% python3 -q
>>> import numpy as np
>>> np.set_printoptions(precision=2, suppress=True, linewidth=120)
>>> m1 = np.array([[-2.7, -4.0, 1.0, 0.0, 3.0, 3.0],
...     [-2.0, -0.7, -1.0, 1.0, 4.0, -1.0],
...     [-3.0, -2.0, 3.3, 0.0, 0.0, -5.0],
...     [-5.0, -1.0, 0.0, 1.3, 0.0, -4.0],
...     [-1.0, 4.0, 3.0, 2.0, 2.3, -4.0],
...     [-3.0, -4.0, 1.0, 0.0, 3.0, 3.3]])
>>> np.linalg.cond(m1) > 100
np.True_
>>> np.round(np.linalg.norm(m1, 2) / np.linalg.norm(m1), 2)
np.float64(0.65)
>>> round(np.log10(np.linalg.cond(m1)))
2
>>> J = np.loadtxt("dump.csv", delimiter=",")
>>> J
array([[  6.  ,  -0.25,  13.09, -12.43, -26.56, -20.41,  14.18],
       [-22.59,  16.94,   1.  , -12.3 ,  20.62, -18.4 ,  20.31],
       [-21.89,  17.21,   1.67, -12.62,  23.77, -17.73,  18.99],
       [  4.74,  -3.23,  14.09, -11.67, -24.74, -19.57,  17.42],
       [  5.83,  -1.73,  13.72, -10.44, -23.13, -20.1 ,  15.41],
       [ 10.53, -17.29,   2.14,  15.56,  10.97,  14.2 , -18.78],
       [-21.48,  20.62,   1.76, -12.4 ,  23.12, -18.7 ,  21.16],
       [  5.76,  -0.14,  12.64, -11.78, -24.25, -18.67,  15.16],
       [-20.66,  19.7 ,   1.65,  -9.99,  22.86, -18.47,  20.97],
       [  6.4 ,  -3.58,  11.72, -11.67, -21.77, -19.04,  17.93],
       [  8.03,  -2.3 ,  12.74, -11.62, -24.87, -21.5 ,  16.17],
       [  9.  , -17.9 ,   1.44,  13.83,  10.16,  13.88, -16.93],
       [  5.69,  -2.44,  10.68, -10.98, -24.65, -21.05,  15.34],
       [-20.76,  17.31,   1.15, -13.17,  22.16, -18.56,  19.41],
       [-21.77,  16.76,   4.81, -11.17,  22.93, -18.17,  20.41],
       [-22.58,  18.44,   0.41, -11.4 ,  21.02, -17.24,  21.39],
       [  6.15,  -2.97,  11.01, -12.45, -23.59, -21.41,  17.48],
       [  5.47,  -1.7 ,  13.12, -12.39, -24.86, -19.44,  15.56],
       [  9.46, -17.69,   0.33,  14.92,  13.09,  14.44, -17.68],
       [  5.3 ,  -0.9 ,  14.06, -11.91, -24.35, -18.7 ,  15.18],
       [-21.89,  17.38,  -0.12, -11.89,  23.17, -17.45,  20.93],
       [  8.43, -18.36,   1.04,  13.98,  10.95,  13.81, -18.67],
       [  9.85, -18.38,   2.46,  12.85,  12.61,  14.28, -16.95],
       [  9.81, -17.64,   3.2 ,  14.41,  12.28,  15.45, -19.91],
       [  7.58,  -1.73,  11.77, -12.25, -23.62, -21.38,  16.2 ],
       [-22.19,  17.68,   0.91, -10.94,  21.55, -18.46,  18.1 ],
       [  6.39,  -1.56,  11.68, -15.5 , -25.46, -19.37,  14.8 ],
       [-21.83,  18.35,   1.55, -10.75,  24.51, -18.73,  19.44]])
>>> C = J[[26, 22]].astype(float)
>>> for _ in range(4):
...     lab = np.linalg.norm(J[:, None] - C, axis=-1).argmin(axis=1)
...     C = np.array([J[lab == j].mean(axis=0) for j in range(2)])
... 
>>> lab
array([0, 0, 0, 0, 0, 1, 0, 0, 0, 0, 0, 1, 0, 0, 0, 0, 0, 0, 1, 0, 0, 1, 1, 1, 0, 0, 0, 0])
>>> np.abs(C[1] - C[0]).argmax()
np.int64(6)
>>> np.bincount(lab)
array([22,  6])
>>> C[1] - C[0]
array([ 16.07, -25.05,  -5.74,  26.15,  14.68,  33.55, -35.97])
